$ python -q
>>> import numpy as np
>>> np.set_printoptions(suppress=True, linewidth=100)
>>> M = np.load("w.npy")
>>> print(M)
[[0 0 0 1 0]
 [0 0 1 0 0]
 [0 0 0 0 1]
 [1 0 0 0 0]
 [0 1 0 0 0]]
>>> print(np.linalg.matrix_power(M, 100))
[[1 0 0 0 0]
 [0 0 1 0 0]
 [0 0 0 0 1]
 [0 0 0 1 0]
 [0 1 0 0 0]]
>>> print(M @ np.ones(5))
[1. 1. 1. 1. 1.]
>>> print(M.sum(axis=1))
[1 1 1 1 1]
>>> p = np.eye(5)[2]
>>> for _ in range(6):
...     p = p @ M
...     print(p.round(2))
... 
[0. 0. 0. 0. 1.]
[0. 1. 0. 0. 0.]
[0. 0. 1. 0. 0.]
[0. 0. 0. 0. 1.]
[0. 1. 0. 0. 0.]
[0. 0. 1. 0. 0.]
>>> def softmax(z):
...     e = np.exp(z - z.max(axis=-1, keepdims=True))
...     return e / e.sum(axis=-1, keepdims=True)
... 
>>> print(np.round(softmax(M[1]), 2))
[0.15 0.15 0.4  0.15 0.15]
>>> print(np.round(softmax(10 * M[1]), 2) + 0)
[0. 0. 1. 0. 0.]
>>> scores = M @ M.T / np.sqrt(5)
>>> print(np.round(softmax(scores + np.triu(np.full(scores.shape, -np.inf), 1)), 2))
[[1.   0.   0.   0.   0.  ]
 [0.39 0.61 0.   0.   0.  ]
 [0.28 0.28 0.44 0.   0.  ]
 [0.22 0.22 0.22 0.34 0.  ]
 [0.18 0.18 0.18 0.18 0.28]]
>>> print(np.round(softmax(scores), 2))
[[0.28 0.18 0.18 0.18 0.18]
 [0.18 0.28 0.18 0.18 0.18]
 [0.18 0.18 0.28 0.18 0.18]
 [0.18 0.18 0.18 0.28 0.18]
 [0.18 0.18 0.18 0.18 0.28]]
>>> print(np.round(softmax(scores)[1] @ M, 2))
[0.18 0.18 0.28 0.18 0.18]
>>> mat = np.load("layer10.npy")
>>> print(mat)
[[1.   0.5  0.25 0.12]
 [0.5  1.   0.5  0.25]
 [0.25 0.5  1.   0.5 ]
 [0.12 0.25 0.5  1.  ]]
>>> w, V = np.linalg.eig(mat)
>>> print(np.round(np.prod(w), 2))
0.42
>>> print(np.round(np.sort(np.linalg.eigvals(mat.T)), 2))
[0.38 0.54 1.   2.08]
>>> print(np.round(np.sort(np.linalg.eigvals(np.linalg.inv(mat))), 2))
[0.48 1.   1.86 2.66]
>>> print(np.round(mat @ V[:, 0] - w[0] * V[:, 0], 2) + 0)
[0. 0. 0. 0.]
>>> x = np.array([3, 1, 2, 2])
>>> a = np.maximum(mat @ x, 0)
>>> print(a)
[4.24 4.   4.25 3.61]
>>> print(np.round(mat.T @ a, 2))
[7.74 9.15 9.12 7.24]
>>> print(np.round(np.maximum(mat @ (3 * x), 0), 2))
[12.72 12.   12.75 10.83]
>>> print(np.flatnonzero(a > 1e-9))
[0 1 2 3]
>>> print(np.maximum(mat @ x, 0) - np.maximum(-mat @ x, 0))
[4.24 4.   4.25 3.61]
>>> q, _ = np.linalg.qr(np.array([[-0.3, -1.0, 0.9, -0.6, -0.5],
...     [2.9, 0.9, -0.6, 0.2, 0.2],
...     [-0.8, -1.1, -0.1, 0.0, -0.6],
...     [-1.1, 0.3, 0.0, 1.1, -0.5],
...     [-0.4, 0.8, 1.8, -0.2, -0.4]]))
>>> F = q[:, :3]
>>> print(F.round(2))
[[-0.09 -0.54  0.6 ]
 [ 0.89  0.02  0.06]
 [-0.25 -0.51 -0.01]
 [-0.34  0.37 -0.26]
 [-0.12  0.55  0.75]]
>>> x = np.array([2, 1, 1, -1])
>>> target = mat @ x
>>> print(target.round(2))
[ 2.63  2.25  1.5  -0.01]
>>> print(np.round(np.linalg.solve(mat, mat[:, 2]), 2))
[0. 0. 1. 0.]
>>> print(np.round(np.linalg.solve(mat, target + mat[:, 1]), 2))
[ 2.  2.  1. -1.]
>>> print(np.round(np.linalg.solve(mat, target), 2))
[ 2.  1.  1. -1.]
